$ python -q
>>> import numpy as np
>>> import numpy.linalg as la
>>> np.set_printoptions(precision=2, suppress=True, linewidth=140)
>>> X = np.diag(np.array([3, 0, 1, 3, 2])) + 5 * np.eye(5, k=1) + 5 * np.eye(5, k=-1)
>>> X
array([[3., 5., 0., 0., 0.],
       [5., 0., 5., 0., 0.],
       [0., 5., 1., 5., 0.],
       [0., 0., 5., 3., 5.],
       [0., 0., 0., 5., 2.]])
>>> B = np.array([[2, 0], [-2, 1], [-3, 3], [0, -2], [1, -1]])
>>> np.einsum("ik,kj->ji", X, B)
array([[ -4.,  -5., -13., -10.,   2.],
       [  5.,  15.,  -2.,   4., -12.]])
>>> np.einsum("ij->j", X)
array([ 8., 10., 11., 13.,  7.])
>>> np.vstack([X, B.T]).shape
(7, 5)
>>> np.einsum("ik,kj->ij", X, B)
array([[ -4.,   5.],
       [ -5.,  15.],
       [-13.,  -2.],
       [-10.,   4.],
       [  2., -12.]])
>>> vals, evecs = la.eig(X)
>>> np.round(np.prod(vals), 2)
np.float64(3150.0)
>>> vals
array([10.35,  7.01, -7.34,  1.97, -2.99])
>>> np.sort(la.eigvals(la.inv(X)))
array([-0.33, -0.14,  0.1 ,  0.14,  0.51])
>>> mat = np.loadtxt("w.csv", delimiter=",")
>>> mat
array([[-0.92,  0.3 , -0.1 , -0.1 ,  2.3 ],
       [-3.04,  1.  ,  0.7 ,  0.1 ,  1.6 ],
       [-0.29,  0.1 , -0.4 ,  0.1 , -1.6 ],
       [ 6.02, -2.  ,  2.9 ,  0.  ,  0.4 ],
       [-3.61,  1.2 ,  1.4 ,  1.6 ,  0.3 ],
       [ 6.01, -2.  ,  0.3 ,  1.3 , -2.3 ],
       [ 1.49, -0.5 , -1.4 ,  0.7 ,  0.1 ],
       [ 3.58, -1.2 , -0.1 , -0.3 , -0.8 ],
       [ 2.4 , -0.8 ,  0.9 , -1.6 , -0.1 ],
       [ 1.81, -0.6 ,  0.4 ,  1.2 ,  0.  ],
       [-0.88,  0.3 ,  0.3 ,  0.9 , -0.9 ],
       [-6.88,  2.3 , -0.5 , -0.6 ,  1.  ],
       [-1.8 ,  0.6 , -0.2 , -0.6 , -0.6 ],
       [ 2.76, -0.9 ,  0.3 ,  0.2 ,  1.2 ],
       [ 0.01,  0.  , -0.4 , -1.2 , -1.6 ],
       [-6.28,  2.1 ,  0.1 , -0.6 ,  2.2 ],
       [ 0.92, -0.3 ,  1.2 ,  0.6 , -0.3 ],
       [ 0.32, -0.1 ,  0.2 , -2.2 , -1.  ],
       [ 1.21, -0.4 ,  3.2 ,  1.  ,  0.  ],
       [ 3.6 , -1.2 , -0.6 , -0.3 ,  0.2 ],
       [ 2.42, -0.8 , -0.2 , -0.1 ,  0.5 ],
       [-6.58,  2.2 ,  0.1 , -0.4 ,  0.4 ],
       [-3.6 ,  1.2 ,  0.1 , -0.5 ,  2.4 ],
       [ 3.28, -1.1 ,  1.4 ,  0.4 , -0.1 ],
       [ 3.88, -1.3 ,  1.7 , -0.5 , -0.7 ],
       [ 1.75, -0.6 , -0.8 ,  0.4 , -1.2 ],
       [ 0.35, -0.1 ,  0.2 ,  1.  ,  0.7 ],
       [ 1.2 , -0.4 ,  0.1 ,  0.  , -0.3 ]])
>>> B = np.c_[mat[:, :4] @ np.array([[0, 0, 2, 3], [0, 3, 0, 3], [2, 3, 3, 2], [0, 2, 3, 0]]), np.array([8, 0, 5, 4, 0, 3, 2, 9, 0, 1, 6, 5, 6, 1, 3, 9, 7, 4, 4, 3, 8, 1, 7, 8, 0, 1, 6, 9])]
>>> B.round(2) + 0
array([[ -0.2 ,   0.4 ,  -2.44,  -2.06,   8.  ],
       [  1.4 ,   5.3 ,  -3.68,  -4.72,   0.  ],
       [ -0.8 ,  -0.7 ,  -1.48,  -1.37,   5.  ],
       [  5.8 ,   2.7 ,  20.74,  17.86,   4.  ],
       [  2.8 ,  11.  ,   1.78,  -4.43,   0.  ],
       [  0.6 ,  -2.5 ,  16.82,  12.63,   3.  ],
       [ -2.8 ,  -4.3 ,   0.88,   0.17,   2.  ],
       [ -0.2 ,  -4.5 ,   5.96,   6.94,   9.  ],
       [  1.8 ,  -2.9 ,   2.7 ,   6.6 ,   0.  ],
       [  0.8 ,   1.8 ,   8.42,   4.43,   1.  ],
       [  0.6 ,   3.6 ,   1.84,  -1.14,   6.  ],
       [ -1.  ,   4.2 , -17.06, -14.74,   5.  ],
       [ -0.4 ,   0.  ,  -6.  ,  -4.  ,   6.  ],
       [  0.6 ,  -1.4 ,   7.02,   6.18,   1.  ],
       [ -0.8 ,  -3.6 ,  -4.78,  -0.77,   3.  ],
       [  0.2 ,   5.4 , -14.06, -12.34,   9.  ],
       [  2.4 ,   3.9 ,   7.24,   4.26,   7.  ],
       [  0.4 ,  -4.1 ,  -5.36,   1.06,   4.  ],
       [  6.4 ,  10.4 ,  15.02,   8.83,   4.  ],
       [ -1.2 ,  -6.  ,   4.5 ,   6.  ,   3.  ],
       [ -0.4 ,  -3.2 ,   3.94,   4.46,   8.  ],
       [  0.2 ,   6.1 , -14.06, -12.94,   1.  ],
       [  0.2 ,   2.9 ,  -8.4 ,  -7.  ,   7.  ],
       [  2.8 ,   1.7 ,  11.96,   9.34,   8.  ],
       [  3.4 ,   0.2 ,  11.36,  11.14,   0.  ],
       [ -1.6 ,  -3.4 ,   2.3 ,   1.85,   1.  ],
       [  0.4 ,   2.3 ,   4.3 ,   1.15,   6.  ],
       [  0.2 ,  -0.9 ,   2.7 ,   2.6 ,   9.  ]])
>>> np.round(la.lstsq(mat, B[:, 0])[0], 2) + 0
array([0., 0., 2., 0., 0.])
>>> np.round(la.norm(B - mat @ la.lstsq(mat, B)[0], axis=0), 2) + 0
array([ 0.  ,  0.  ,  0.  ,  0.  , 26.13])
